$ ipython --no-banner

In [1]: import numpy as np

In [2]: import numpy.linalg as la

In [3]: np.set_printoptions(suppress=True, linewidth=100)

In [4]: O, _ = la.qr(np.array([[-0.8, -1.0, 0.0, -1.1, 0.8],
   ...:     [-0.1, -0.8, 0.9, 1.6, 0.1],
   ...:     [-1.0, 1.5, -0.2, -0.2, 0.9],
   ...:     [0.7, -0.8, -0.5, 0.1, -0.8],
   ...:     [1.0, 0.1, -0.6, 1.0, -0.9]]))

In [5]: V, _ = la.qr(np.array([[0.1, -0.1, 1.8, -0.4, 1.6],
   ...:     [-0.8, 0.7, 1.1, 0.3, 0.2],
   ...:     [0.0, -0.8, -0.5, -0.6, 2.5],
   ...:     [0.0, -0.1, 1.0, 0.1, -1.4],
   ...:     [-1.9, -1.8, -0.9, 0.3, 1.0]]))

In [6]: s = 20 * 0.9 ** np.arange(5)

In [7]: feats = O[:, :5] * s @ V[:5]

In [8]: feats.round(2)
Out[8]: 
array([[  0.35,  13.45,  10.51,   0.37,  -3.24],
       [ -3.81,  -0.84,   6.91,  -5.87,  12.53],
       [  1.74,  -9.04,  11.39,   8.52,  -4.55],
       [-10.96,   4.94,  -4.74,   8.05,   2.67],
       [  7.6 ,   1.93,  -6.55,   9.37,   8.71]])

In [9]: def softmax(z):
   ...:     e = np.exp(z - z.max(axis=-1, keepdims=True))
   ...:     return e / e.sum(axis=-1, keepdims=True)
   ...: 

In [10]: np.round(softmax(10 * feats[1]), 2) + 0
Out[10]: array([0., 0., 0., 0., 1.])

In [11]: att = feats @ feats.T / np.sqrt(5)

In [12]: np.round(softmax(att + np.triu(np.full(att.shape, -np.inf), 1)), 2) + 0
Out[12]: 
array([[1., 0., 0., 0., 0.],
       [0., 1., 0., 0., 0.],
       [0., 0., 1., 0., 0.],
       [0., 0., 0., 1., 0.],
       [0., 0., 0., 0., 1.]])

In [13]: np.round(softmax(att)[1] @ feats, 2)
Out[13]: array([-3.81, -0.84,  6.91, -5.87, 12.53])

In [14]: U, s, Vt = la.svd(feats, full_matrices=False)

In [15]: np.round(s / s[0], 2)
Out[15]: array([1.  , 0.9 , 0.81, 0.73, 0.66])

In [16]: s.round(2)
Out[16]: array([20.  , 18.  , 16.2 , 14.58, 13.12])

In [17]: np.round(U.T @ U, 2) + 0
Out[17]: 
array([[1., 0., 0., 0., 0.],
       [0., 1., 0., 0., 0.],
       [0., 0., 1., 0., 0.],
       [0., 0., 0., 1., 0.],
       [0., 0., 0., 0., 1.]])

In [18]: (s > 1e-8).sum()
Out[18]: np.int64(5)

In [19]: np.allclose(U * s @ Vt, feats)
Out[19]: True

In [20]: np.round(Vt @ Vt.T, 2) + 0
Out[20]: 
array([[1., 0., 0., 0., 0.],
       [0., 1., 0., 0., 0.],
       [0., 0., 1., 0., 0.],
       [0., 0., 0., 1., 0.],
       [0., 0., 0., 0., 1.]])

In [21]: vec = np.array([0, 2, 0, -3, -3])

In [22]: target = feats @ vec

In [23]: c, lr = np.zeros(5), 1 / la.norm(feats, 2) ** 2

In [24]: for i in range(20):
    ...:     c -= lr * feats.T @ (feats @ c - target)
    ...:     if i % 5 == 0: print(i, round(la.norm(feats @ c - target), 2))
    ...: 
0 27.44
5 0.67
10 0.02
15 0.0

In [25]: c.round(2) + 0
Out[25]: array([ 0.,  2.,  0., -3., -3.])

In [26]: round(la.cond(feats), 2)
Out[26]: np.float64(1.52)

In [27]: vec = np.array([-2, 0, -2, 1, 0])

In [28]: target = feats @ vec

In [29]: print(target.round(2))
[-21.35 -12.08 -17.75  39.46   7.28]

In [30]: np.round(la.solve(feats, -1 * target), 2) + 0
Out[30]: array([ 2.,  0.,  2., -1.,  0.])

In [31]: np.round(la.solve(feats, feats[:, 3]), 2) + 0
Out[31]: array([0., 0., 0., 1., 0.])

In [32]: J = np.load("dump.npy")

In [33]: J
Out[33]: 
array([[ 9,  3, 15,  9],
       [ 3,  1,  5,  3],
       [15,  5, 25, 15],
       [ 9,  3, 15,  9]])

In [34]: G = J.T @ J

In [35]: np.diag(G)
Out[35]: array([ 396,   44, 1100,  396])

In [36]: print(np.round(la.svd(J, compute_uv=False) ** 2, 2) + 0)
[1936.    0.    0.    0.]

In [37]: la.matrix_rank(G)
Out[37]: np.int64(1)

In [38]: np.allclose(G, G.T)
Out[38]: True

In [39]: rng = np.random.default_rng(749)

In [40]: F = np.eye(5, dtype=int)[rng.permutation(5)]

In [41]: print(F)
[[0 0 1 0 0]
 [0 0 0 1 0]
 [1 0 0 0 0]
 [0 0 0 0 1]
 [0 1 0 0 0]]

In [42]: vec = np.array([-2, -3, 4, -1, 3])

In [43]: target = F @ vec

In [44]: target
Out[44]: array([ 4, -1, -2,  3, -3])

In [45]: np.round(la.solve(F, target), 2)
Out[45]: array([-2., -3.,  4., -1.,  3.])

In [46]: np.round(la.solve(F, -2 * target), 2)
Out[46]: array([ 4.,  6., -8.,  2., -6.])

In [47]: np.round(la.solve(F, target + F[:, 3]), 2)
Out[47]: array([-2., -3.,  4.,  0.,  3.])

In [48]: lab = rng.permutation(5)

In [49]: lab
Out[49]: array([2, 0, 1, 3, 4])

In [50]: out = F[lab][:, lab]

In [51]: print(np.round(np.sort(np.abs(la.eigvals(out))), 2))
[1. 1. 1. 1. 1.]

In [52]: np.allclose(out, F)
Out[52]: False

In [53]: np.trace(out)
Out[53]: np.int64(0)

In [54]: out
Out[54]: 
array([[0, 1, 0, 0, 0],
       [1, 0, 0, 0, 0],
       [0, 0, 0, 1, 0],
       [0, 0, 0, 0, 1],
       [0, 0, 1, 0, 0]])

In [55]: O, Rm = la.qr(F)

In [56]: Rm
Out[56]: 
array([[-1.,  0.,  0.,  0.,  0.],
       [ 0., -1.,  0.,  0.,  0.],
       [ 0.,  0., -1.,  0.,  0.],
       [ 0.,  0.,  0., -1.,  0.],
       [ 0.,  0.,  0.,  0.,  1.]])

In [57]: O.shape, Rm.shape
Out[57]: ((5, 5), (5, 5))

In [58]: O
Out[58]: 
array([[ 0.,  0., -1.,  0.,  0.],
       [-0.,  0.,  0., -1.,  0.],
       [-1., -0.,  0.,  0.,  0.],
       [-0., -0., -0.,  0.,  1.],
       [-0., -1., -0.,  0.,  0.]])

In [59]: np.abs(np.diag(Rm))
Out[59]: array([1., 1., 1., 1., 1.])

In [60]: (F != 0).astype(int)
Out[60]: 
array([[0, 0, 1, 0, 0],
       [0, 0, 0, 1, 0],
       [1, 0, 0, 0, 0],
       [0, 0, 0, 0, 1],
       [0, 1, 0, 0, 0]])

In [61]: print((la.matrix_power((F != 0) + (F.T != 0) + np.eye(5), 5) > 0).astype(int))
[[1 0 1 0 0]
 [0 1 0 1 1]
 [1 0 1 0 0]
 [0 1 0 1 1]
 [0 1 0 1 1]]

In [62]: lab = rng.permutation(5)

In [63]: out = F[:, lab] * rng.choice([-1, 1], 5)

In [64]: out
Out[64]: 
array([[-1,  0,  0,  0,  0],
       [ 0,  1,  0,  0,  0],
       [ 0,  0,  1,  0,  0],
       [ 0,  0,  0,  0, -1],
       [ 0,  0,  0, -1,  0]])

In [65]: U, _, Vt = la.svd(F.T @ out)

In [66]: lab
Out[66]: array([2, 3, 0, 1, 4])

In [67]: m1 = np.array([[-4.01, -9.3, -4.23, 3.63],
    ...:     [-6.33, 2.67, -13.69, -1.97],
    ...:     [-18.39, -6.08, 28.08, 12.82],
    ...:     [-7.79, 2.62, -14.0, -0.14],
    ...:     [-4.9, -7.6, -5.61, 3.05],
    ...:     [-5.3, -8.38, -7.33, 3.74],
    ...:     [-17.78, -4.51, 27.54, 11.68],
    ...:     [-8.07, 3.02, -12.08, -2.2],
    ...:     [-5.11, 3.19, -13.92, -1.46],
    ...:     [-16.29, -4.39, 27.48, 11.5],
    ...:     [-17.29, -4.01, 26.37, 11.78],
    ...:     [-6.45, 3.57, -15.8, -2.7],
    ...:     [-8.26, 4.02, -15.43, -1.41],
    ...:     [-4.94, -10.31, -5.18, 4.81]])

In [68]: Ac = (m1 - m1.mean(axis=0)) / m1.std(axis=0)

In [69]: np.round(Ac.std(axis=0), 2)
Out[69]: array([1., 1., 1., 1.])

In [70]: np.argwhere(np.abs(Ac) > 2)
Out[70]: array([], shape=(0, 2), dtype=int64)

In [71]: c = la.lstsq(np.delete(Ac, 0, axis=1), Ac[:, 0])[0]

In [72]: c.round(2)
Out[72]: array([-0.6 , -0.39, -0.82])

In [73]: W2 = m1[[4, 9]].astype(float)

In [74]: for _ in range(4):
    ...:     lab = la.norm(m1[:, None] - W2, axis=-1).argmin(axis=1)
    ...:     W2 = np.array([m1[lab == j].mean(axis=0) for j in range(2)])
    ...: 

In [75]: lab
Out[75]: array([0, 0, 1, 0, 0, 0, 1, 0, 0, 1, 1, 0, 0, 0])

In [76]: np.abs(W2[1] - W2[0]).argmax()
Out[76]: np.int64(2)

In [77]: np.round(W2[1] - W2[0], 2)
Out[77]: array([-11.32,  -3.1 ,  38.09,  11.41])

In [78]: np.bincount(lab)
Out[78]: array([10,  4])

In [79]: W2.round(2)
Out[79]: 
array([[ -6.12,  -1.65, -10.73,   0.53],
       [-17.44,  -4.75,  27.37,  11.94]])

In [80]: out = W2 / la.norm(W2, axis=1, keepdims=True)

In [81]: G = out @ out.T

In [82]: G[1].round(2)
Out[82]: array([-0.4,  1. ])

In [83]: G.round(2)
Out[83]: 
array([[ 1. , -0.4],
       [-0.4,  1. ]])

In [84]: round(np.degrees(np.arccos(np.clip(G[1, 0], -1, 1))), 2)
Out[84]: np.float64(113.38)

In [85]: (G - 2 * np.eye(2)).round(6).argmax(axis=1)
Out[85]: array([1, 0])

In [86]: print(np.argwhere(np.triu(np.abs(G) > 0.95, 1)))
[]

In [87]: np.round(la.norm(out, axis=1), 2)
Out[87]: array([1., 1.])

In [88]: mat = np.array([[-0.11, 0.04, -0.41, -0.07, -0.59],
    ...:     [-1.7, -0.34, 0.81, -2.93, 1.29],
    ...:     [2.75, -0.14, 1.46, -2.82, 1.22],
    ...:     [1.48, -0.17, 0.47, -0.45, -0.12],
    ...:     [1.51, -0.23, 2.43, -5.6, 3.14],
    ...:     [-3.51, -0.75, 2.39, -8.13, 5.17],
    ...:     [-0.14, 0.27, 0.12, 0.59, 0.22],
    ...:     [-0.99, -0.26, 2.85, -8.12, 4.98],
    ...:     [-2.28, -0.73, 2.63, -8.22, 4.95],
    ...:     [-1.19, -0.33, 2.58, -8.05, 4.89],
    ...:     [-0.95, -0.19, 1.36, -5.44, 3.54],
    ...:     [4.32, 0.77, 0.83, -0.18, -0.71]])

In [89]: Ac = mat - mat.mean(axis=0)

In [90]: U, s, Vt = la.svd(Ac, full_matrices=False)

In [91]: round((s ** 2).sum() ** 2 / (s ** 4).sum(), 2)
Out[91]: np.float64(1.28)

In [92]: (np.sign(U[:, 0]) == np.sign(U[0, 0])).astype(int)
Out[92]: array([1, 1, 1, 1, 0, 0, 1, 0, 0, 0, 0, 1])

In [93]: print(np.round(np.abs(Vt[-1]), 2))
[0.21 0.66 0.59 0.07 0.41]

In [94]: np.round(s ** 2 / (s ** 2).sum(), 2) + 0
Out[94]: array([0.88, 0.12, 0.  , 0.  , 0.  ])

In [95]: np.abs(U[:, 0]).argmax()
Out[95]: np.int64(11)

In [96]: W2 = mat[[5, 6]].astype(float)

In [97]: for _ in range(7):
    ...:     lab = la.norm(mat[:, None] - W2, axis=-1).argmin(axis=1)
    ...:     W2 = np.array([mat[lab == j].mean(axis=0) for j in range(2)])
    ...: 

In [98]: lab
Out[98]: array([1, 1, 1, 1, 0, 0, 1, 0, 0, 0, 0, 1])

In [99]: np.abs(W2[1] - W2[0]).argmax()
Out[99]: np.int64(3)

In [100]: np.bincount(lab)
Out[100]: array([6, 6])

In [101]: E = np.load("layer10.npy")

In [102]: E
Out[102]: 
array([[ 0.8 ,  3.29, -1.1 ],
       [-0.5 ,  5.09, -1.7 ],
       [ 2.6 , -4.27,  1.4 ],
       [ 0.6 ,  0.32, -0.1 ],
       [-1.1 , -0.92,  0.3 ],
       [ 0.  ,  2.14, -0.7 ],
       [-0.1 ,  1.15, -0.4 ],
       [ 0.3 ,  0.18,  0.  ],
       [ 0.4 ,  0.42, -0.2 ],
       [ 0.4 ,  5.92, -2.  ],
       [-0.6 , -2.34,  0.8 ],
       [ 1.7 , -2.78,  1.  ],
       [ 0.1 ,  3.29, -1.1 ],
       [-1.4 ,  1.26, -0.4 ],
       [-0.2 , -3.52,  1.2 ],
       [ 0.6 ,  3.28, -1.1 ],
       [-1.  ,  3.  , -1.  ],
       [ 0.8 ,  0.8 , -0.3 ],
       [-0.6 , -3.67,  1.2 ],
       [ 0.2 ,  2.69, -0.9 ],
       [ 1.4 , -2.58,  0.9 ],
       [ 2.2 , -7.48,  2.5 ],
       [ 1.8 , -1.89,  0.6 ]])

In [103]: Ac = E - E.mean(axis=0)

In [104]: V = la.svd(Ac)[2][:2]

In [105]: out = Ac - Ac @ V.T @ V

In [106]: np.round((Ac @ V.T).std(axis=0), 2)
Out[106]: array([3.45, 0.91])

In [107]: np.round(np.cov(Ac @ V.T, rowvar=False), 2) + 0
Out[107]: 
array([[12.46,  0.  ],
       [ 0.  ,  0.87]])

In [108]: np.round(out.std(axis=0), 2) + 0
Out[108]: array([0.  , 0.01, 0.03])

In [109]: w1 = np.array([[0, 0], [2, 0], [1, 2]])

In [110]: c = np.array([-2, -1])

In [111]: H = np.maximum(E @ w1 + c, 0)

In [112]: H.round(2)
Out[112]: 
array([[3.48, 0.  ],
       [6.48, 0.  ],
       [0.  , 1.8 ],
       [0.  , 0.  ],
       [0.  , 0.  ],
       [1.58, 0.  ],
       [0.  , 0.  ],
       [0.  , 0.  ],
       [0.  , 0.  ],
       [7.84, 0.  ],
       [0.  , 0.6 ],
       [0.  , 1.  ],
       [3.48, 0.  ],
       [0.12, 0.  ],
       [0.  , 1.4 ],
       [3.46, 0.  ],
       [3.  , 0.  ],
       [0.  , 0.  ],
       [0.  , 1.4 ],
       [2.48, 0.  ],
       [0.  , 0.8 ],
       [0.  , 4.  ],
       [0.  , 0.2 ]])

In [113]: np.round((H > 0).mean(axis=0), 2)
Out[113]: array([0.39, 0.35])

In [114]: W2 = np.array([[2, 3, 3], [0, 3, 3]])

In [115]: print((H @ W2).round(6).argmax(axis=1))
[1 1 1 0 0 1 0 0 0 1 1 1 1 1 1 1 1 0 1 1 1 1 1]

In [116]: print(w1 @ W2)
[[0 0 0]
 [4 6 6]
 [2 9 9]]

In [117]: hat = H @ la.solve(H.T @ H, H.T)

In [118]: print(np.allclose(hat @ hat, hat))
True

In [119]: np.round(np.trace(hat), 2)
Out[119]: np.float64(2.0)

In [120]: np.round(hat @ H[:, 0], 2)
Out[120]: 
array([3.48, 6.48, 0.  , 0.  , 0.  , 1.58, 0.  , 0.  , 0.  , 7.84, 0.  , 0.  , 3.48, 0.12, 0.  ,
       3.46, 3.  , 0.  , 0.  , 2.48, 0.  , 0.  , 0.  ])

In [121]: print(la.matrix_rank(np.eye(23) - hat))
21

In [122]: G = E.T @ E

In [123]: print(G.round(2))
[[ 27.34 -32.51  10.85]
 [-32.51 242.36 -81.27]
 [ 10.85 -81.27  27.27]]

In [124]: la.matrix_rank(G)
Out[124]: np.int64(3)

In [125]: print(np.round(la.eigvalsh(G)[::-1], 2))
[274.37  22.58   0.02]

In [126]: np.round(la.svd(E, compute_uv=False) ** 2, 2)
Out[126]: array([274.37,  22.58,   0.02])

In [127]: round(np.trace(G), 2), np.round((E ** 2).sum(), 2)
Out[127]: (np.float64(296.97), np.float64(296.97))

In [128]: U, s, Vt = la.svd(G)

In [129]: np.argmax(s[:-1] / (s[1:] + 1e-6)) + 1
Out[129]: np.int64(2)

In [130]: out = U[:, :2] @ np.diag(s[:2]) @ Vt[:2]

In [131]: la.matrix_rank(G, rtol=0.05)
Out[131]: np.int64(2)

In [132]: round(float(la.norm(G - out) / la.norm(G)), 2)
Out[132]: 0.0

In [133]: np.round(la.norm(G - out, 2), 2), np.round(s[2], 2)
Out[133]: (np.float64(0.02), np.float64(0.02))

In [134]: round(np.abs(G - out).max(), 2)
Out[134]: np.float64(0.02)

In [135]: out = np.array([[1, 1], [1, -1]])

In [136]: arr = np.kron(out, np.kron(out, out))[rng.permutation(8)][:2]

In [137]: print(arr)
[[ 1  1  1  1 -1 -1 -1 -1]
 [ 1 -1  1 -1 -1  1 -1  1]]

In [138]: vec = np.array([0, 1, 1, 3, 3])

In [139]: round(float(la.det(F)), 2)
Out[139]: -1.0

In [140]: np.round(np.abs(la.eigvals(F)), 2)
Out[140]: array([1., 1., 1., 1., 1.])

In [141]: F.T @ (F @ vec)
Out[141]: array([0, 1, 1, 3, 3])

In [142]: 5 - la.matrix_rank(F - np.eye(5), tol=1e-8)
Out[142]: np.int64(2)

In [143]: vec = np.array([4, -2, 4, 3, -1, 2, 4, -4])

In [144]: arr * vec
Out[144]: 
array([[ 4, -2,  4,  3,  1, -2, -4,  4],
       [ 4,  2,  4, -3,  1,  2, -4, -4]])

In [145]: arr @ vec
Out[145]: array([8, 2])

In [146]: print(np.sign((arr @ vec).round(6)))
[1 1]

In [147]: arr @ np.ones(8)
Out[147]: array([0., 0.])

In [148]: (arr @ vec).argmax()
Out[148]: np.int64(0)

In [149]: print(arr @ np.eye(8)[6])
[-1. -1.]

In [150]: arr @ (2 * vec)
Out[150]: array([16,  4])

In [151]: np.einsum("ij,j->i", arr, vec)
Out[151]: array([8, 2])

In [152]: print(la.norm(arr @ vec) <= la.norm(arr, 2) * la.norm(vec) + 1e-9)
True
